$ python -q
>>> import numpy as np
>>> from numpy import linalg as LA
>>> np.set_printoptions(precision=1, suppress=True, linewidth=120)
>>> C = np.array([[-2, -1, 2, 0, 2, -1, 0],
...     [0, -1, 0, -3, -2, -2, -1],
...     [0, 1, 0, -1, -3, 2, -1],
...     [-1, 3, 1, 2, -2, 1, -2],
...     [2, 0, 2, -3, 0, 0, 0],
...     [3, 3, -2, 2, -1, 1, 0],
...     [-3, -1, 1, 3, -1, 0, 2]])
>>> rng = np.random.default_rng(48966)
>>> E = (rng.random((30, 7)) < 0.25) @ C
>>> E
array([[-4,  3,  2,  4, -6,  3, -1],
       [ 1,  3,  3, -1, -2,  1, -2],
       [-1,  2,  1, -1, -4, -1, -3],
       [ 2,  0,  2, -7, -5,  0, -2],
       [ 2,  0,  2, -3,  0,  0,  0],
       [-1,  3,  4,  1, -4, -1, -1],
       [ 2,  1,  2, -4, -3,  2, -1],
       [-3, -1,  1,  3, -1,  0,  2],
       [-1, -1,  3, -4, -6,  0,  0],
       [-2, -1,  2,  0,  2, -1,  0],
       [ 0,  0,  0,  0,  0,  0,  0],
       [-3,  4,  2,  7, -2,  1,  0],
       [ 1,  3,  3, -1, -2,  1, -2],
       [ 3,  4, -2,  1, -4,  3, -1],
       [ 2,  0,  2, -7, -5,  0, -2],
       [ 2, -1,  2, -6, -2, -2, -1],
       [ 0,  0,  0,  0,  0,  0,  0],
       [ 2,  2,  1,  2, -2,  1,  2],
       [ 0,  0,  0, -4, -5,  0, -2],
       [ 1,  3,  3, -1, -2,  1, -2],
       [ 2,  5, -1,  1, -5,  0, -3],
       [ 0,  1,  0, -1, -3,  2, -1],
       [ 2,  0,  2, -3,  0,  0,  0],
       [ 0,  1,  0, -1, -3,  2, -1],
       [ 2,  6, -1,  4, -3,  2, -2],
       [ 2,  1,  2, -4, -3,  2, -1],
       [ 2,  0,  2, -3,  0,  0,  0],
       [ 0,  5,  1,  4, -1,  1, -2],
       [ 0,  0,  0, -4, -5,  0, -2],
       [-3,  2,  3,  2,  0,  0, -2]])
>>> vec = np.array([7, -4, 4, 9, 4, 0, -2])
>>> rhs = E @ vec
>>> rhs
array([-18,  -6, -30, -57,  -5,  -8, -28,   6, -51,   6,   0,  26,  -6,  -8, -57, -34,   0,  16, -52,  -6, -15, -23,
        -5, -23,  14, -28,  -5,  20, -52,   5])
>>> np.round(LA.lstsq(E, rhs)[0], 1) + 0
array([ 7., -4.,  4.,  9.,  4.,  0., -2.])
>>> rhs = rhs + 0.3 * rng.normal(size=30)
>>> rhs
array([-17.9,  -5.6, -29.7, -56.4,  -4.9,  -8.2, -27.7,   5.5, -50.9,   6.3,   0.3,  26.3,  -6.3,  -7.8, -57.1, -34.2,
         0.1,  15.7, -51.8,  -6. , -14.5, -22.8,  -4.9, -23.5,  13.4, -28.3,  -4.6,  19.6, -51.7,   4.7])
>>> c, *_ = LA.lstsq(E, rhs)
>>> print(round(LA.norm(rhs - E @ c), 1))
1.6
>>> c.round()
array([ 7., -4.,  4.,  9.,  4., -0., -2.])
>>> print(c.round(1) + 0)
[ 6.9 -3.9  3.9  8.9  4.   0.  -1.9]
>>> [round(float(LA.norm(LA.solve(E.T @ E + lam * np.eye(7), E.T @ rhs))), 2) for lam in (0, 1, 10, 100)]
[13.3, 8.67, 8.01, 5.62]
>>> A = np.loadtxt("arr.csv", delimiter=",")
>>> print(A)
[[-1.5 -0.7  1.  -1.1 -3.   0.9]
 [-3.5  1.8  1.8 -0.8 -0.5 -0.6]
 [-1.3 -0.7 -0.3 -0.3 -1.6 -0.2]
 [ 2.4 -0.6  0.  -0.4 -0.2  1. ]
 [ 1.6  0.5 -1.4 -0.5  2.5 -0.5]
 [-3.1  3.   5.7  2.9 -1.6 -0.4]
 [ 0.9  0.   2.   0.  -0.9  1.4]
 [-1.9  0.6  2.6  2.7  1.5 -2.5]
 [ 2.6 -1.  -2.3 -1.5 -3.5  1.3]
 [ 0.8  0.2 -0.8 -0.8 -0.7 -0.4]
 [-3.3 -0.6  2.3  2.3 -0.9 -1.3]
 [ 0.5  0.5  1.1  0.2  0.4  0.3]
 [-0.6 -3.3 -0.1  0.8 -1.  -0.8]
 [-1.4 -0.3  2.4  2.1  1.1 -1.9]
 [-2.   1.   2.3  3.  -2.1  0.4]
 [-0.6 -1.6  0.6  0.8  0.5 -1.3]
 [-1.   0.7 -0.3 -0.5  0.1  0.4]
 [-0.1 -1.8  0.5  0.4 -2.5  0.5]]
>>> B = np.c_[A[:, :3] @ np.array([[0, -9, -4], [6, -1, -6], [9, 5, 9]]), np.array([-1, -3, -2, -3, -1, -3, 0, 3, 0, 2, -1, -1, -3, -3, 3, -1, 3, -3])]
>>> B
array([[  4.8,  19.2,  19.2,  -1. ],
       [ 27. ,  38.7,  19.4,  -3. ],
       [ -6.9,  10.9,   6.7,  -2. ],
       [ -3.6, -21. ,  -6. ,  -3. ],
       [ -9.6, -21.9, -22. ,  -1. ],
       [ 69.3,  53.4,  45.7,  -3. ],
       [ 18. ,   1.9,  14.4,   0. ],
       [ 27. ,  29.5,  27.4,   3. ],
       [-26.7, -33.9, -25.1,   0. ],
       [ -6. , -11.4, -11.6,   2. ],
       [ 17.1,  41.8,  37.5,  -1. ],
       [ 12.9,   0.5,   4.9,  -1. ],
       [-20.7,   8.2,  21.3,  -3. ],
       [ 19.8,  24.9,  29. ,  -3. ],
       [ 26.7,  28.5,  22.7,   3. ],
       [ -4.2,  10. ,  17.4,  -1. ],
       [  1.5,   6.8,  -2.9,   3. ],
       [ -6.3,   5.2,  15.7,  -3. ]])
>>> print(LA.matrix_rank(np.c_[A, B]))
7
>>> print(LA.norm(LA.qr(A)[0].T @ B, axis=0) ** 2 / ((B ** 2).sum(axis=0) + 1e-12))
[1.  1.  1.  0.4]
